% ipython --no-banner

In [1]: import numpy as np

In [2]: import numpy.linalg as la

In [3]: np.set_printoptions(suppress=True, linewidth=200)

In [4]: tidy = lambda a: np.round(a, 2) + 0

In [5]: m1 = np.load("out5.npy")

In [6]: m1
Out[6]: 
array([[ 6.67,  1.81,  1.73, -3.35, -1.68],
       [ 0.75,  0.05,  0.11, -0.34, -0.36],
       [ 6.41,  1.74,  1.6 , -3.12, -1.52],
       [ 2.31,  0.6 ,  0.58, -1.12, -0.51],
       [-3.03, -0.87, -0.58,  1.56,  0.68],
       [-1.14, -0.32, -0.19,  0.53,  0.26],
       [ 5.34,  1.31,  1.49, -2.76, -1.37],
       [ 1.17,  0.3 ,  0.36, -0.46, -0.04],
       [-2.5 , -0.66, -0.63,  1.49,  0.67],
       [-1.16, -0.24, -0.37,  0.79,  0.25],
       [ 4.79,  1.31,  1.13, -2.25, -1.35],
       [ 5.25,  1.32,  1.32, -3.01, -1.52],
       [-5.11, -1.13, -1.24,  2.54,  1.17],
       [ 2.43,  0.61,  0.66, -1.14, -0.52],
       [-5.21, -1.38, -1.23,  2.78,  1.29]])

In [7]: basis = m1[[6, 11]].astype(float)

In [8]: for _ in range(7):
   ...:     idx = la.norm(m1[:, None] - basis, axis=-1).argmin(axis=1)
   ...:     basis = np.array([m1[idx == j].mean(axis=0) for j in range(2)])
   ...: 

In [9]: idx
Out[9]: array([1, 0, 1, 1, 0, 0, 1, 0, 0, 0, 1, 1, 0, 1, 0])

In [10]: tidy(basis[1] - basis[0])
Out[10]: array([ 6.77,  1.77,  1.69, -3.5 , -1.7 ])

In [11]: np.bincount(idx)
Out[11]: array([8, 7])

In [12]: np.argsort(-la.norm(m1, axis=0).round(6), kind="stable")[:3]
Out[12]: array([0, 3, 1])

In [13]: tidy(np.abs(la.svd(m1)[2][-1]))
Out[13]: array([0.38, 0.65, 0.63, 0.  , 0.19])

In [14]: la.cond(m1) > 100
Out[14]: np.False_

In [15]: round(np.log10(la.cond(m1)))
Out[15]: 2

In [16]: la.matrix_rank(m1, rtol=0.1)
Out[16]: np.int64(1)

In [17]: [round(float(x), 2) for x in la.svd(m1, compute_uv=False)[:3]]
Out[17]: [19.03, 0.55, 0.4]
